In [1]: import numpy as np

In [2]: np.set_printoptions(precision=4, suppress=True, linewidth=100)

In [3]: data = np.loadtxt("mat.csv", delimiter=",")

In [4]: data
Out[4]: 
array([[ 2.    , -2.3   , -0.9   ,  1.1   ,  2.3   , -1.4   , -0.6   , -0.7   ,  2.2   , -0.5   ,
        -1.9   ,  0.9   ],
       [ 0.603 , -0.4836, -0.6654,  0.9044, -0.8192,  0.5865, -1.0009, -0.6844,  1.2683, -0.8818,
         0.3841, -0.4991],
       [ 0.    ,  0.5   ,  0.    , -0.4   ,  2.6   , -0.3   ,  1.3   ,  0.8   ,  0.6   , -1.    ,
        -0.5   , -0.9   ],
       [ 1.1   ,  0.4   ,  0.2   , -0.5   ,  1.5   ,  0.5   , -0.1   , -0.4   , -0.1   , -0.5   ,
        -0.2   ,  0.1   ],
       [-0.7   ,  0.3   , -1.    ,  0.5   , -0.6   ,  0.    , -1.1   , -1.    , -0.2   ,  0.8   ,
         0.3   , -0.6   ],
       [ 0.6   , -0.5   , -0.7   ,  0.9   , -0.8   ,  0.6   , -1.    , -0.7   ,  1.3   , -0.9   ,
         0.4   , -0.5   ]])

In [5]: np.argsort(-np.linalg.norm(data, axis=0).round(6), kind="stable")[:3]
Out[5]: array([4, 8, 0])

In [6]: np.linalg.cond(data) > 100
Out[6]: np.True_

In [7]: np.linalg.matrix_rank(data, rtol=0.1)
Out[7]: np.int64(5)

In [8]: feats = np.array([[0.2, -2.0, -1.0, -0.5, -0.3, -1.3, 0.1, 0.4, 0.0, 1.5],
   ...:     [-1.2, 1.0, 0.1, 0.2, 1.4, 0.7, -0.8, 0.1, 0.5, -0.1],
   ...:     [-0.1, -1.0, -0.7, -0.2, -0.8, -1.1, -0.7, -2.4, 0.9, 0.5],
   ...:     [-0.3, 0.9, 0.5, -0.5, -0.5, 0.2, -0.4, -0.5, 0.9, 0.6],
   ...:     [0.3, -1.2, 0.8, -1.2, -0.1, -2.7, 1.0, 0.6, 1.4, 0.1],
   ...:     [0.7, -0.1, 1.2, -0.2, -0.9, -1.1, -0.4, 1.0, 0.3, 0.9]])

In [9]: np.linalg.matrix_rank(feats)
Out[9]: np.int64(6)

In [10]: np.linalg.rank(feats)
Traceback (most recent call last):
  Cell In[10], line 1
    np.linalg.rank(feats)
AttributeError: module 'numpy.linalg' has no attribute 'rank'


In [11]: feats[6]
Traceback (most recent call last):
  Cell In[11], line 1
    feats[6]
IndexError: index 6 is out of bounds for axis 0 with size 6


In [12]: np.count_nonzero(feats)
Out[12]: np.int64(59)

In [13]: feats.mean(axis=0)
Out[13]: array([-0.0667, -0.4   ,  0.15  , -0.4   , -0.2   , -0.8833, -0.2   , -0.1333,  0.6667,  0.5833])

In [14]: feats.shape
Out[14]: (6, 10)

In [15]: round(np.linalg.norm(feats), 4)
Out[15]: np.float64(7.0434)

In [16]: np.linalg.svd(feats, compute_uv=False)
Out[16]: array([4.9718, 3.2188, 2.5826, 2.0212, 1.7508, 0.843 ])

In [17]: feats.sum(axis=1)
Out[17]: array([-2.9,  1.9, -5.6,  0.9, -1. ,  1.4])

In [18]: F = np.loadtxt("w.csv", delimiter=",")

In [19]: F
Out[19]: 
array([[-5., -3.,  0.,  0.,  0.,  0.,  0.,  0.,  0.,  0.,  0.,  0.,  0.,  0.],
       [-3.,  8., -3.,  0.,  0.,  0.,  0.,  0.,  0.,  0.,  0.,  0.,  0.,  0.],
       [ 0., -3., -5., -3.,  0.,  0.,  0.,  0.,  0.,  0.,  0.,  0.,  0.,  0.],
       [ 0.,  0., -3.,  9., -3.,  0.,  0.,  0.,  0.,  0.,  0.,  0.,  0.,  0.],
       [ 0.,  0.,  0., -3., -2., -3.,  0.,  0.,  0.,  0.,  0.,  0.,  0.,  0.],
       [ 0.,  0.,  0.,  0., -3.,  0., -3.,  0.,  0.,  0.,  0.,  0.,  0.,  0.],
       [ 0.,  0.,  0.,  0.,  0., -3.,  2., -3.,  0.,  0.,  0.,  0.,  0.,  0.],
       [ 0.,  0.,  0.,  0.,  0.,  0., -3.,  4., -3.,  0.,  0.,  0.,  0.,  0.],
       [ 0.,  0.,  0.,  0.,  0.,  0.,  0., -3., -3., -3.,  0.,  0.,  0.,  0.],
       [ 0.,  0.,  0.,  0.,  0.,  0.,  0.,  0., -3., -9., -3.,  0.,  0.,  0.],
       [ 0.,  0.,  0.,  0.,  0.,  0.,  0.,  0.,  0., -3.,  4., -3.,  0.,  0.],
       [ 0.,  0.,  0.,  0.,  0.,  0.,  0.,  0.,  0.,  0., -3., -2., -3.,  0.],
       [ 0.,  0.,  0.,  0.,  0.,  0.,  0.,  0.,  0.,  0.,  0., -3.,  6., -3.],
       [ 0.,  0.,  0.,  0.,  0.,  0.,  0.,  0.,  0.,  0.,  0.,  0., -3.,  4.]])

In [20]: rng = np.random.default_rng(32720)

In [21]: other = F + rng.integers(-2, 3, (14, 13)) @ rng.integers(-2, 3, (13, 14))

In [22]: other
Out[22]: 
array([[-11.,   0.,  12., -13.,   5.,   0., -14.,   8.,  -4.,  13.,   4.,  -9.,  -3.,  -3.],
       [ -7.,   9.,  -8.,  13., -16.,   5.,   9., -11.,  -4.,  -4.,  11.,   8.,  -3.,  -2.],
       [ 11., -19.,  -5.,  -4.,  -3.,  -4.,  -5.,  15.,  -6.,   6.,   4.,  12.,  -9.,   0.],
       [ 14.,  -9.,   4.,  11., -19.,  -2.,  -5.,   7.,  -7.,  -2.,   5.,   7.,  -3.,  -4.],
       [ -6.,   4.,  -6.,  -6.,  10.,  -2., -10.,   1.,  12.,   1.,  -5.,  -6.,   3.,   3.],
       [  5.,   5.,   1.,   6., -14.,  -9.,  -1.,  -8.,  -4.,  -6.,   2.,  -5.,   8.,   5.],
       [  6.,  -3.,  11.,  -1.,  -6.,  -8.,   2.,  -8.,  -6.,   0.,   9.,   3.,  -3.,  -1.],
       [ -3.,  -9.,  -4.,  -2.,   2.,   5.,  -7.,   5.,  -3.,   5.,  10.,  -2.,  -5.,  -6.],
       [ -4.,  -2.,  -8.,   5.,   6.,  -3.,  18.,   5.,  -7., -15., -11.,   4.,  -6.,  12.],
       [  7.,   0.,  -8.,  13.,  -3.,  -4.,  18.,   0., -10., -14., -15.,   6.,  -2.,   7.],
       [  3.,  -1.,  11.,   0.,  -1.,  -7.,  -6.,  -2.,  -3.,  -3.,   7.,   6.,  -8.,  -1.],
       [ -5.,   2.,   8.,  -6.,   3.,  10.,   5.,   7.,  -5.,   3.,  -5.,  -5.,  -9.,  -5.],
       [  4.,   2.,   7.,  -4.,  -3., -11., -15.,   9., -10.,  11.,   0.,  -3.,   0.,  -7.],
       [ -3.,  18.,   6.,   2.,  -1.,   1.,   6., -16.,   7., -11.,   3., -10.,   7.,   9.]])

In [23]: np.linalg.matrix_rank(other - F, tol=1e-8)
Out[23]: np.int64(13)

In [24]: np.abs(other - F).sum(axis=1)
Out[24]: array([ 97.,  96.,  92.,  90.,  73.,  77.,  59.,  58., 103.,  92.,  55.,  70.,  86.,  99.])
